In [1]: import numpy as np

In [2]: from numpy import linalg as LA

In [3]: np.set_printoptions(precision=2, suppress=True, linewidth=100)

In [4]: feats = np.load("x.npy")

In [5]: feats
Out[5]: 
array([[ 0.66,  0.2 ,  0.66],
       [-0.71, -0.22, -0.71],
       [-0.83, -0.29, -0.83],
       [ 0.45,  0.12,  0.45],
       [-0.88, -0.33, -0.88],
       [-0.74, -0.24, -0.74],
       [ 0.31,  0.08,  0.31],
       [ 0.92,  0.38,  0.92],
       [-0.62, -0.18, -0.62],
       [-0.08, -0.02, -0.08],
       [ 0.62,  0.18,  0.62],
       [-0.78, -0.25, -0.78],
       [ 0.74,  0.24,  0.74],
       [ 0.  ,  0.  ,  0.  ],
       [-0.08, -0.02, -0.08],
       [-0.78, -0.25, -0.78],
       [-0.08, -0.02, -0.08],
       [-0.78, -0.25, -0.78],
       [-0.38, -0.1 , -0.38],
       [ 0.88,  0.33,  0.88],
       [ 0.31,  0.08,  0.31],
       [-0.66, -0.2 , -0.66],
       [ 0.45,  0.12,  0.45],
       [ 0.08,  0.02,  0.08]])

In [6]: # rank 2

In [7]: x = np.array([2, 0, 1])

In [8]: feats * x
Out[8]: 
array([[ 1.32,  0.  ,  0.66],
       [-1.42, -0.  , -0.71],
       [-1.66, -0.  , -0.83],
       [ 0.9 ,  0.  ,  0.45],
       [-1.76, -0.  , -0.88],
       [-1.48, -0.  , -0.74],
       [ 0.62,  0.  ,  0.31],
       [ 1.84,  0.  ,  0.92],
       [-1.24, -0.  , -0.62],
       [-0.16, -0.  , -0.08],
       [ 1.24,  0.  ,  0.62],
       [-1.56, -0.  , -0.78],
       [ 1.48,  0.  ,  0.74],
       [ 0.  ,  0.  ,  0.  ],
       [-0.16, -0.  , -0.08],
       [-1.56, -0.  , -0.78],
       [-0.16, -0.  , -0.08],
       [-1.56, -0.  , -0.78],
       [-0.76, -0.  , -0.38],
       [ 1.76,  0.  ,  0.88],
       [ 0.62,  0.  ,  0.31],
       [-1.32, -0.  , -0.66],
       [ 0.9 ,  0.  ,  0.45],
       [ 0.16,  0.  ,  0.08]])

In [9]: feats @ LA.pinv(feats) @ feats
Out[9]: 
array([[ 0.66,  0.2 ,  0.66],
       [-0.71, -0.22, -0.71],
       [-0.83, -0.29, -0.83],
       [ 0.45,  0.12,  0.45],
       [-0.88, -0.33, -0.88],
       [-0.74, -0.24, -0.74],
       [ 0.31,  0.08,  0.31],
       [ 0.92,  0.38,  0.92],
       [-0.62, -0.18, -0.62],
       [-0.08, -0.02, -0.08],
       [ 0.62,  0.18,  0.62],
       [-0.78, -0.25, -0.78],
       [ 0.74,  0.24,  0.74],
       [ 0.  ,  0.  ,  0.  ],
       [-0.08, -0.02, -0.08],
       [-0.78, -0.25, -0.78],
       [-0.08, -0.02, -0.08],
       [-0.78, -0.25, -0.78],
       [-0.38, -0.1 , -0.38],
       [ 0.88,  0.33,  0.88],
       [ 0.31,  0.08,  0.31],
       [-0.66, -0.2 , -0.66],
       [ 0.45,  0.12,  0.45],
       [ 0.08,  0.02,  0.08]])

In [10]: np.unique(feats.round(6), axis=0).shape
Out[10]: (18, 3)

In [11]: basis = feats[[1, 8]].astype(float)

In [12]: for _ in range(3):
    ...:     z = LA.norm(feats[:, None] - basis, axis=-1).argmin(axis=1)
    ...:     basis = np.array([feats[z == j].mean(axis=0) for j in range(2)])
    ...: 

In [13]: z
Out[13]: array([1, 0, 0, 1, 0, 0, 1, 1, 0, 1, 1, 0, 1, 1, 1, 0, 1, 0, 0, 1, 1, 0, 1, 1])

In [14]: basis
Out[14]: 
array([[-0.72, -0.23, -0.72],
       [ 0.37,  0.12,  0.37]])

In [15]: Xc = feats - feats.mean(axis=1)
ValueError: operands could not be broadcast together with shapes (24,3) (24,) 


In [16]: Xc = feats - feats.mean(axis=0)

In [17]: Uu, s, Vt = LA.svd(Xc, full_matrices=False)

In [18]: LA.matrix_rank(Xc)
Out[18]: np.int64(2)

In [19]: np.searchsorted(np.cumsum(s ** 2) / (s ** 2).sum(), 0.9) + 1
Out[19]: np.int64(1)

In [20]: np.round((s ** 2).sum() ** 2 / (s ** 4).sum(), 2)
Out[20]: np.float64(1.0)

In [21]: np.abs(Vt[0]).argmax()
Out[21]: np.int64(0)

In [22]: np.round(s ** 2 / (s ** 2).sum(), 2) + 0
Out[22]: array([1., 0., 0.])

In [23]: Vt[0] * np.sign(Vt[0, np.abs(Vt[0]).argmax()])
Out[23]: array([0.69, 0.23, 0.69])

In [24]: Uu, s, Vt = LA.svd(feats)

In [25]: vecs = Vt[:(s > 1e-8).sum()]

In [26]: rng = np.random.default_rng(28434)

In [27]: x = feats[7] + 4 * feats[16] + rng.integers(2) * np.eye(3)[2]

In [28]: x
Out[28]: array([0.6, 0.3, 1.6])

In [29]: LA.matrix_rank(np.vstack([feats, x]))
Out[29]: np.int64(3)

In [30]: round(LA.norm(x - vecs.T @ vecs @ x), 2)
Out[30]: np.float64(0.71)

In [31]: np.round(vecs.T @ vecs, 2) + 0
Out[31]: 
array([[0.5, 0. , 0.5],
       [0. , 1. , 0. ],
       [0.5, 0. , 0.5]])

In [32]: np.diag(vecs.T @ vecs)
Out[32]: array([0.5, 1. , 0.5])

In [33]: E = np.array([[2, 0, -1, 0, 0, 1, 0],
    ...:     [-8, 0, 4, 0, 0, -4, 0],
    ...:     [0, 0, 0, 0, 0, 0, 0],
    ...:     [8, 0, -4, 0, 0, 4, 0],
    ...:     [2, 0, -1, 0, 0, 1, 0],
    ...:     [-6, 0, 3, 0, 0, -3, 0],
    ...:     [-8, 0, 4, 0, 0, -4, 0],
    ...:     [2, 0, -1, 0, 0, 1, 0]])

In [34]: Uu, s, Vt = LA.svd(E)

In [35]: vecs = Vt[:(s > 1e-8).sum()]

In [36]: x = E[2] + -1 * E[5] + rng.integers(2) * np.eye(7)[3]

In [37]: x
Out[37]: array([ 6.,  0., -3.,  1.,  0.,  3.,  0.])

In [38]: np.allclose(vecs.T @ vecs @ x, x)
Out[38]: False

In [39]: np.diag(vecs.T @ vecs)
Out[39]: array([0.67, 0.  , 0.17, 0.  , 0.  , 0.17, 0.  ])

In [40]: Uu, s, Vt = LA.svd(E, full_matrices=False)

In [41]: s.round(2) + 0
Out[41]: array([18.97,  0.  ,  0.  ,  0.  ,  0.  ,  0.  ,  0.  ])

In [42]: np.round(Uu.T @ E @ Vt.T, 2) + 0
Out[42]: 
array([[18.97,  0.  ,  0.  ,  0.  ,  0.  ,  0.  ,  0.  ],
       [ 0.  ,  0.  ,  0.  ,  0.  ,  0.  ,  0.  ,  0.  ],
       [ 0.  ,  0.  ,  0.  ,  0.  ,  0.  ,  0.  ,  0.  ],
       [ 0.  ,  0.  ,  0.  ,  0.  ,  0.  ,  0.  ,  0.  ],
       [ 0.  ,  0.  ,  0.  ,  0.  ,  0.  ,  0.  ,  0.  ],
       [ 0.  ,  0.  ,  0.  ,  0.  ,  0.  ,  0.  ,  0.  ],
       [ 0.  ,  0.  ,  0.  ,  0.  ,  0.  ,  0.  ,  0.  ]])

In [43]: np.round(s / s[0], 2) + 0
Out[43]: array([1., 0., 0., 0., 0., 0., 0.])

In [44]: np.round(Uu.T @ Uu, 2) + 0
Out[44]: 
array([[1., 0., 0., 0., 0., 0., 0.],
       [0., 1., 0., 0., 0., 0., 0.],
       [0., 0., 1., 0., 0., 0., 0.],
       [0., 0., 0., 1., 0., 0., 0.],
       [0., 0., 0., 0., 1., 0., 0.],
       [0., 0., 0., 0., 0., 1., 0.],
       [0., 0., 0., 0., 0., 0., 1.]])

In [45]: np.cumsum(s ** 2) / np.sum(s ** 2)
Out[45]: array([1., 1., 1., 1., 1., 1., 1.])

In [46]: np.round(Vt @ Vt.T, 2) + 0
Out[46]: 
array([[1., 0., 0., 0., 0., 0., 0.],
       [0., 1., 0., 0., 0., 0., 0.],
       [0., 0., 1., 0., 0., 0., 0.],
       [0., 0., 0., 1., 0., 0., 0.],
       [0., 0., 0., 0., 1., 0., 0.],
       [0., 0., 0., 0., 0., 1., 0.],
       [0., 0., 0., 0., 0., 0., 1.]])

In [47]: np.abs(Uu[:, 0]).round(6).argmax()
Out[47]: np.int64(1)

In [48]: round(float(np.sqrt((s ** 2).sum())), 2), round(float(LA.norm(E)), 2)
Out[48]: (18.97, 18.97)

In [49]: (s > 1e-8).sum()
Out[49]: np.int64(1)

In [50]: np.allclose(Uu * s @ Vt, E)
Out[50]: True

In [51]: np.abs(Vt[0])
Out[51]: array([0.82, 0.  , 0.41, 0.  , 0.  , 0.41, 0.  ])
